% python3 -q
>>> import numpy as np
>>> np.set_printoptions(suppress=True, linewidth=120)
>>> rnd = lambda a: np.round(a, 2) + 0
>>> m1 = np.loadtxt("x.csv", delimiter=",")
>>> print(m1)
[[ 27. -15.   0.  20. -15. -20.  25. -25.  15.]
 [-15.  11.   0. -12.   9.  12. -15.  15.  -9.]
 [  0.   0.   2.   0.   0.   0.   0.   0.   0.]
 [ 20. -12.   0.  18. -12. -16.  20. -20.  12.]
 [-15.   9.   0. -12.  11.  12. -15.  15.  -9.]
 [-20.  12.   0. -16.  12.  18. -20.  20. -12.]
 [ 25. -15.   0.  20. -15. -20.  27. -25.  15.]
 [-25.  15.   0. -20.  15.  20. -25.  27. -15.]
 [ 15.  -9.   0.  12.  -9. -12.  15. -15.  11.]]
>>> w, V = np.linalg.eigh(m1)
>>> print(np.abs(V[:, -1]).round(6).argmax())
0
>>> print(w.sum(), np.trace(m1))
152.0 152.0
>>> print(rnd(V.T @ V))
[[1. 0. 0. 0. 0. 0. 0. 0. 0.]
 [0. 1. 0. 0. 0. 0. 0. 0. 0.]
 [0. 0. 1. 0. 0. 0. 0. 0. 0.]
 [0. 0. 0. 1. 0. 0. 0. 0. 0.]
 [0. 0. 0. 0. 1. 0. 0. 0. 0.]
 [0. 0. 0. 0. 0. 1. 0. 0. 0.]
 [0. 0. 0. 0. 0. 0. 1. 0. 0.]
 [0. 0. 0. 0. 0. 0. 0. 1. 0.]
 [0. 0. 0. 0. 0. 0. 0. 0. 1.]]
>>> left, sig, VT = np.linalg.svd(m1)
>>> print(rnd(sig))
[136.   2.   2.   2.   2.   2.   2.   2.   2.]
>>> A2 = left[:, :1] @ np.diag(sig[:1]) @ VT[:1]
>>> print(rnd(np.linalg.norm(m1 - A2, 2)), rnd(sig[1]))
2.0 2.0
>>> print(np.linalg.matrix_rank(m1, rtol=0.05))
1
>>> print(rnd(np.linalg.norm(m1 - A2) / np.linalg.norm(m1)))
0.04
>>> print(np.linalg.matrix_rank(A2))
1
>>> print(round(np.log10(np.linalg.cond(m1))))
2
>>> print(rnd(np.abs(np.linalg.svd(m1)[2][-1])))
[0.9  0.12 0.   0.17 0.12 0.17 0.21 0.21 0.12]
>>> print(np.linalg.matrix_rank(m1, rtol=0.1))
1
>>> E = np.load("case4.npy")
>>> print(E)
[[8 6 0 0 0 0]
 [7 0 0 0 0 0]
 [9 4 0 0 0 0]
 [0 0 8 6 0 0]
 [0 0 7 0 0 0]
 [0 0 9 4 0 0]
 [0 0 0 0 8 6]
 [0 0 0 0 7 0]
 [0 0 0 0 9 4]]
>>> def softmax(z):
...     e = np.exp(z - z.max(axis=-1, keepdims=True))
...     return e / e.sum(axis=-1, keepdims=True)
... 
>>> print(rnd(softmax(E[3])))
[0.   0.   0.88 0.12 0.   0.  ]
>>> print(rnd(softmax(E[3] + -1)))
[0.   0.   0.88 0.12 0.   0.  ]
>>> scores = E @ E.T / np.sqrt(6)
>>> print(rnd(softmax(scores)))
[[0.84 0.   0.16 0.   0.   0.   0.   0.   0.  ]
 [0.05 0.   0.94 0.   0.   0.   0.   0.   0.  ]
 [0.4  0.   0.6  0.   0.   0.   0.   0.   0.  ]
 [0.   0.   0.   0.84 0.   0.16 0.   0.   0.  ]
 [0.   0.   0.   0.05 0.   0.94 0.   0.   0.  ]
 [0.   0.   0.   0.4  0.   0.6  0.   0.   0.  ]
 [0.   0.   0.   0.   0.   0.   0.84 0.   0.16]
 [0.   0.   0.   0.   0.   0.   0.05 0.   0.94]
 [0.   0.   0.   0.   0.   0.   0.4  0.   0.6 ]]
>>> print(rnd(softmax(scores)[3] @ E))
[0.   0.   8.16 5.67 0.   0.  ]
>>> O, r_ = np.linalg.qr(E)
>>> print(rnd(np.abs(np.diag(r_))))
[13.93  3.95 13.93  3.95 13.93  3.95]
>>> print(np.trace(O @ O.T))
6.0
>>> print(rnd(O @ r_))
[[8. 6. 0. 0. 0. 0.]
 [7. 0. 0. 0. 0. 0.]
 [9. 4. 0. 0. 0. 0.]
 [0. 0. 8. 6. 0. 0.]
 [0. 0. 7. 0. 0. 0.]
 [0. 0. 9. 4. 0. 0.]
 [0. 0. 0. 0. 8. 6.]
 [0. 0. 0. 0. 7. 0.]
 [0. 0. 0. 0. 9. 4.]]
>>> print(rnd(r_))
[[-13.93  -6.03   0.     0.     0.     0.  ]
 [  0.     3.95   0.     0.     0.     0.  ]
 [  0.     0.   -13.93  -6.03   0.     0.  ]
 [  0.     0.     0.    -3.95   0.     0.  ]
 [  0.     0.     0.     0.   -13.93  -6.03]
 [  0.     0.     0.     0.     0.    -3.95]]
>>> print(rnd(O.T @ O))
[[1. 0. 0. 0. 0. 0.]
 [0. 1. 0. 0. 0. 0.]
 [0. 0. 1. 0. 0. 0.]
 [0. 0. 0. 1. 0. 0.]
 [0. 0. 0. 0. 1. 0.]
 [0. 0. 0. 0. 0. 1.]]
>>> print(rnd(O))
[[-0.57  0.64  0.    0.    0.    0.  ]
 [-0.5  -0.77  0.    0.    0.    0.  ]
 [-0.65  0.03  0.    0.    0.    0.  ]
 [ 0.    0.   -0.57 -0.64  0.    0.  ]
 [ 0.    0.   -0.5   0.77  0.    0.  ]
 [ 0.    0.   -0.65 -0.03  0.    0.  ]
 [ 0.    0.    0.    0.   -0.57 -0.64]
 [ 0.    0.    0.    0.   -0.5   0.77]
 [ 0.    0.    0.    0.   -0.65 -0.03]]
>>> x0 = np.array([1, 0, -1, 3, 1, 0])
>>> rhs = r_ @ x0
>>> b, lr = np.zeros(6), 1 / np.linalg.norm(r_, 2) ** 2
>>> for i in range(250):
...     b -= lr * r_.T @ (r_ @ b - rhs)
...     if i % 50 == 0: print(i, round(np.linalg.norm(r_ @ b - rhs), 2))
... 
0 10.89
50 0.62
100 0.03
150 0.0
200 0.0
>>> print(rnd(np.linalg.cond(r_)))
4.23
>>> left, sig, VT = np.linalg.svd(E, full_matrices=False)
>>> print(rnd(sig / sig[0]))
[1.   1.   1.   0.24 0.24 0.24]
>>> print(left.shape, sig.shape, VT.shape)
(9, 6) (6,) (6, 6)
>>> print(rnd(sig))
[15.26 15.26 15.26  3.61  3.61  3.61]
>>> f, v = E[8], E[0]
>>> print(f @ v)
0
>>> print(f @ f)
97
>>> pr = (f @ v) / (f @ f) * f
>>> print((v - pr) @ f)
0.0
>>> print(pr)
[0. 0. 0. 0. 0. 0.]
>>> print(np.linalg.matrix_rank(np.outer(f, v)))
1
>>> print(np.outer(f, v))
[[ 0  0  0  0  0  0]
 [ 0  0  0  0  0  0]
 [ 0  0  0  0  0  0]
 [ 0  0  0  0  0  0]
 [72 54  0  0  0  0]
 [32 24  0  0  0  0]]
>>> print(rnd(np.linalg.norm(f + v) ** 2 + np.linalg.norm(f - v) ** 2))
394.0
